$ python3 -q
>>> import numpy as np
>>> from numpy import linalg as LA
>>> np.set_printoptions(suppress=True, linewidth=160)
>>> def tidy(a):
...     return np.round(a, 2) + 0
... 
>>> W0 = np.load("layer8.npy")
>>> W0
array([[ 14.68, -12.7 ,   4.32],
       [ 15.45, -15.45,   5.41],
       [ 15.99, -14.83,   5.44],
       [ 15.24, -13.76,   5.43],
       [ 14.73, -14.25,   5.45],
       [ 15.62, -15.77,   6.89],
       [ 16.89, -15.12,   4.65],
       [ 13.95, -14.15,   4.5 ],
       [ 14.35, -14.7 ,   4.82],
       [ 12.58, -13.84,   6.45],
       [ 15.52, -12.91,   4.4 ],
       [ 16.06, -17.61,   5.31],
       [ 15.97, -15.16,   4.29],
       [ 15.94, -14.93,   4.53],
       [ 11.99, -15.31,   6.29],
       [ 16.14, -14.68,   6.1 ],
       [ 15.05, -14.94,   5.73],
       [ 13.77, -14.68,   5.41],
       [ 16.02, -17.13,   5.92],
       [ 16.45, -16.24,   6.69],
       [ 15.04, -15.05,   6.44],
       [ 14.88, -14.59,   4.73],
       [ 14.74, -16.91,   6.25],
       [ 17.1 , -13.77,   5.47],
       [ 15.41, -15.78,   4.22],
       [ 17.32, -17.  ,   6.36],
       [ 15.27, -13.46,   5.07],
       [ 15.38, -15.73,   5.69],
       [ 13.24, -15.42,   4.45],
       [ 13.44, -15.93,   5.9 ],
       [ 14.16, -14.1 ,   6.02],
       [ 13.9 , -15.7 ,   3.71],
       [ 15.05, -16.19,   5.46],
       [ 14.54, -15.88,   6.6 ],
       [ 15.39, -16.24,   5.63],
       [ 14.87, -15.61,   5.76],
       [ 14.75, -16.37,   5.21]])
>>> Xc = W0 - W0.mean(axis=0)
>>> vecs = LA.svd(Xc)[2][:1]
>>> A2 = Xc - Xc @ vecs.T @ vecs
>>> tidy(np.cov(Xc @ vecs.T, rowvar=False))
np.float64(1.65)
>>> tidy((Xc @ vecs.T).std(axis=0))
array([1.27])
>>> U, sv, Vh = LA.svd(W0)
>>> tidy(sv)
array([134.41,   6.48,   4.36])
>>> np.argmax(sv[:-1] / (sv[1:] + 1e-6)) + 1
np.int64(1)
>>> A2 = U[:, :1] @ np.diag(sv[:1]) @ Vh[:1]
>>> LA.matrix_rank(A2)
np.int64(1)
>>> tidy(np.abs(W0 - A2).max())
np.float64(1.84)
>>> tidy(LA.norm(W0 - A2, 2)), tidy(sv[1])
(np.float64(6.48), np.float64(6.48))
>>> tidy(LA.norm(W0 - A2) / LA.norm(W0))
np.float64(0.06)
>>> X = np.array([[-7.0, -2.0, -6.0, 4.0],
...     [-4.0, -5.0, -4.0, 4.0],
...     [0.0, 0.0, -1.0, 0.0],
...     [-14.0, -10.0, -14.0, 11.0]])
>>> X
array([[ -7.,  -2.,  -6.,   4.],
       [ -4.,  -5.,  -4.,   4.],
       [  0.,   0.,  -1.,   0.],
       [-14., -10., -14.,  11.]])
>>> cov = np.cov(W0, rowvar=False)
>>> np.median(W0, axis=0)
array([ 15.05, -15.16,   5.45])
>>> tidy(LA.eigvalsh(cov)[::-1])
array([1.65, 1.17, 0.53])
>>> np.argsort(-W0.std(axis=0).round(6), kind="stable")
array([0, 1, 2])
>>> def softmax(z):
...     e = np.exp(z - z.max(axis=-1, keepdims=True))
...     return e / e.sum(axis=-1, keepdims=True)
... 
>>> tidy(softmax(X).sum(axis=1))
array([1., 1., 1., 1.])
>>> tidy(softmax(X[1]))
array([0., 0., 0., 1.])
>>> tidy(softmax(10 * X[1]))
array([0., 0., 0., 1.])
>>> S = X @ X.T / np.sqrt(4)
>>> softmax(S).round(6).argmax(axis=1)
array([3, 3, 3, 3])
>>> tidy(softmax(S))
array([[0.  , 0.  , 0.  , 1.  ],
       [0.  , 0.  , 0.  , 1.  ],
       [0.02, 0.01, 0.  , 0.97],
       [0.  , 0.  , 0.  , 1.  ]])
>>> J = np.loadtxt("data.csv", delimiter=",")
>>> J
array([[ 0.,  0.,  0.,  5.,  0.,  0.,  7.,  8.,  0.,  1.,  0.,  5.,  0.,  0.],
       [ 0.,  0.,  0.,  3.,  0.,  0.,  7.,  8.,  0.,  0.,  0.,  5.,  0.,  0.],
       [ 0.,  5.,  0.,  4.,  2.,  0.,  7.,  8.,  0.,  0.,  0.,  5.,  2.,  2.],
       [ 0.,  0.,  0.,  0.,  0.,  0.,  0.,  4.,  0.,  0.,  0.,  1.,  0.,  0.],
       [ 0.,  0.,  0.,  1.,  0.,  0.,  3.,  6.,  0.,  0.,  0.,  3.,  0.,  0.],
       [ 0.,  0.,  0.,  3.,  0.,  0.,  1.,  5.,  0.,  0.,  0.,  2.,  0.,  0.],
       [ 0.,  0.,  5., 12.,  0.,  0.,  5.,  7.,  3., 15.,  3.,  4.,  0., 12.],
       [ 3.,  1.,  5., 11.,  1.,  2.,  7.,  8.,  5., 13.,  5.,  5.,  1., 12.],
       [ 8.,  6., 10., 11., 11., 12.,  7.,  8., 15., 13., 15.,  5., 11., 17.],
       [ 3.,  0.,  0.,  9.,  0.,  0., 15., 12.,  0.,  9.,  0.,  9.,  0.,  2.],
       [ 0.,  1.,  0.,  7.,  0.,  0.,  3.,  6.,  1.,  5.,  1.,  3.,  0.,  6.],
       [ 6.,  7., 11., 10., 14., 12.,  3.,  6., 19., 11., 19.,  3., 14., 18.],
       [ 0.,  7.,  0.,  4.,  8.,  0.,  3.,  6.,  7.,  0.,  7.,  3.,  8.,  6.],
       [10.,  0.,  3., 14.,  0.,  4., 19., 14.,  0., 19.,  0., 11.,  0., 10.],
       [ 0.,  0.,  0.,  1.,  0.,  0.,  3.,  6.,  0.,  0.,  0.,  3.,  0.,  0.],
       [ 7.,  0.,  0., 11.,  0.,  0., 19., 14.,  0., 13.,  0., 11.,  0.,  4.],
       [ 0.,  4.,  0.,  4.,  0.,  0.,  9.,  9.,  0.,  0.,  0.,  6.,  0.,  0.],
       [ 0.,  6.,  4.,  6., 10.,  2.,  0.,  4., 13.,  3., 13.,  1., 10., 11.],
       [ 1.,  1.,  0.,  7.,  0.,  0., 11., 10.,  0.,  5.,  0.,  7.,  0.,  2.],
       [ 0.,  0.,  0.,  6.,  0.,  0.,  1.,  5.,  0.,  3.,  0.,  2.,  0.,  3.],
       [ 7.,  2.,  9., 13.,  4.,  8.,  9.,  9.,  9., 17.,  9.,  6.,  4., 16.],
       [ 0.,  0.,  0.,  1.,  0.,  0.,  3.,  6.,  0.,  0.,  0.,  3.,  0.,  0.],
       [ 0.,  0.,  0.,  7.,  0.,  0.,  0.,  4.,  0.,  5.,  0.,  1.,  0.,  4.]])
>>> np.abs(np.diag(LA.qr(J)[1])) > 1e-9
array([ True,  True,  True,  True,  True,  True,  True,  True,  True,  True, False,  True, False,  True])
>>> np.unique(J.round(6), axis=0).shape
(21, 14)
>>> tidy(np.trace(LA.pinv(J) @ J))
np.float64(12.0)
